% ipython --no-banner

In [1]: import numpy as np

In [2]: np.set_printoptions(suppress=True, linewidth=120)

In [3]: X = np.load("a.npy")

In [4]: X
Out[4]: 
array([[ -0.58,  -0.9 , -17.94,   0.45,   3.26,   0.42],
       [  3.8 ,   1.08,  -9.22,   0.18,   6.94,  -2.82],
       [  6.59,   0.31,  -9.55,  -1.82,  -2.69,  -2.67],
       [ -1.07,  -1.08,  -6.11,  -6.21,  -1.64,  -0.84],
       [ -0.55,  -2.86,  -6.19,  -8.07,   8.65,  -1.23],
       [  2.19,   0.56,  -4.75,  -0.96,   7.04,  -1.45],
       [ -2.63,  -0.11,   4.73,  -3.78,   6.84,  -0.89],
       [ -0.99,   3.25, -12.54,   4.81,  -6.77,   1.57],
       [  1.67,   3.01, -13.58,   5.83,  -6.52,   1.75],
       [  1.68,   5.86,  -0.09,  10.84,  -4.08,   0.39],
       [ -0.46,   2.12,  17.51,  -2.05, -18.59,   0.55],
       [  1.48,   2.84,  -1.52,  -2.03,  -5.59,   2.15],
       [  3.29,   0.31,  16.17,   3.65,   1.01,  -0.56],
       [  3.31,   1.27,   9.  ,  -5.04,  -6.37,   2.83],
       [  5.65,  -1.72,  -4.78,   0.9 ,   6.29,  -1.66],
       [  0.6 ,  -1.41, -36.49,   6.9 ,  -1.29,   0.47],
       [ -5.35,   0.47, -12.26,   2.26,  12.94,   1.3 ],
       [ -0.85,   1.85,  18.8 ,  -4.52,   4.47,  -2.03],
       [ -6.95,  -2.32,  -4.34,   4.57,  13.74,  -1.31],
       [  6.18,   0.84,   1.21,  -1.53,  -0.75,  -0.28]])

In [5]: vec = np.array([7, 5, -4, -9, -6, 7])

In [6]: target = X @ vec

In [7]: np.round(np.linalg.pinv(X) @ X, 2) + 0
Out[7]: 
array([[1., 0., 0., 0., 0., 0.],
       [0., 1., 0., 0., 0., 0.],
       [0., 0., 1., 0., 0., 0.],
       [0., 0., 0., 1., 0., 0.],
       [0., 0., 0., 0., 1., 0.],
       [0., 0., 0., 0., 0., 1.]])

In [8]: rng = np.random.default_rng(150947)

In [9]: target = target + 0.1 * rng.normal(size=20)

In [10]: target.round(2)
Out[10]: 
array([  42.65,    5.76,   99.68,   71.39,   18.62,   -6.55,  -51.17,   67.91,   79.91,  -28.91,   71.16,   97.76,
        -82.84,   97.  ,   -7.53,   92.17,  -75.02,  -72.17, -175.69,   59.03])

In [11]: b, *_ = np.linalg.lstsq(X, target)

In [12]: np.round(np.linalg.norm(target - X @ b), 2)
Out[12]: np.float64(0.38)

In [13]: np.round(X.T @ (target - X @ b), 2) + 0
Out[13]: array([0., 0., 0., 0., 0., 0.])

In [14]: [round(float(np.linalg.norm(np.linalg.solve(X.T @ X + lam * np.eye(6), X.T @ target))), 2) for lam in (0, 1, 10, 100)]
Out[14]: [16.02, 15.85, 14.69, 11.1]

In [15]: z = X[:, 1] > np.median(X[:, 1])

In [16]: f = X[z].mean(axis=0) - X[~z].mean(axis=0)

In [17]: z.astype(int)
Out[17]: array([0, 1, 0, 0, 0, 1, 0, 1, 1, 1, 1, 1, 0, 1, 0, 0, 0, 1, 0, 1])

In [18]: vec = np.array([0, 1, 2, 1, 1, 0])

In [19]: np.linalg.norm(X @ vec) <= np.linalg.norm(X, 2) * np.linalg.norm(vec) + 1e-9
Out[19]: np.True_

In [20]: np.sign((X @ vec).round(6))
Out[20]: array([-1., -1., -1., -1., -1., -1.,  1., -1., -1.,  1.,  1., -1.,  1.,  1., -1., -1., -1.,  1.,  1.,  1.])

In [21]: X @ np.eye(6)[1]
Out[21]: 
array([-0.9 ,  1.08,  0.31, -1.08, -2.86,  0.56, -0.11,  3.25,  3.01,  5.86,  2.12,  2.84,  0.31,  1.27, -1.72, -1.41,
        0.47,  1.85, -2.32,  0.84])

In [22]: theta = np.radians(15)

In [23]: R = np.eye(6)

In [24]: R[1, 1] = R[5, 5] = np.cos(theta)

In [25]: R[1, 5], R[5, 1] = -np.sin(theta), np.sin(theta)

In [26]: R.round(2)
Out[26]: 
array([[ 1.  ,  0.  ,  0.  ,  0.  ,  0.  ,  0.  ],
       [ 0.  ,  0.97,  0.  ,  0.  ,  0.  , -0.26],
       [ 0.  ,  0.  ,  1.  ,  0.  ,  0.  ,  0.  ],
       [ 0.  ,  0.  ,  0.  ,  1.  ,  0.  ,  0.  ],
       [ 0.  ,  0.  ,  0.  ,  0.  ,  1.  ,  0.  ],
       [ 0.  ,  0.26,  0.  ,  0.  ,  0.  ,  0.97]])

In [27]: B = X @ R.T

In [28]: np.round(np.abs(B - X).max(axis=0), 2)
Out[28]: array([0.  , 0.78, 0.  , 0.  , 0.  , 1.5 ])

In [29]: np.round(np.linalg.svd(X, compute_uv=False), 2), np.round(np.linalg.svd(B, compute_uv=False), 2)
Out[29]: 
(array([60.33, 34.49, 19.51, 14.94,  7.03,  4.98]),
 array([60.33, 34.49, 19.51, 14.94,  7.03,  4.98]))

In [30]: round(float(np.linalg.det(R)), 2), round(np.trace(R), 2)
Out[30]: (1.0, np.float64(5.93))

In [31]: np.allclose(np.linalg.norm(X, axis=1), np.linalg.norm(B, axis=1))
Out[31]: True
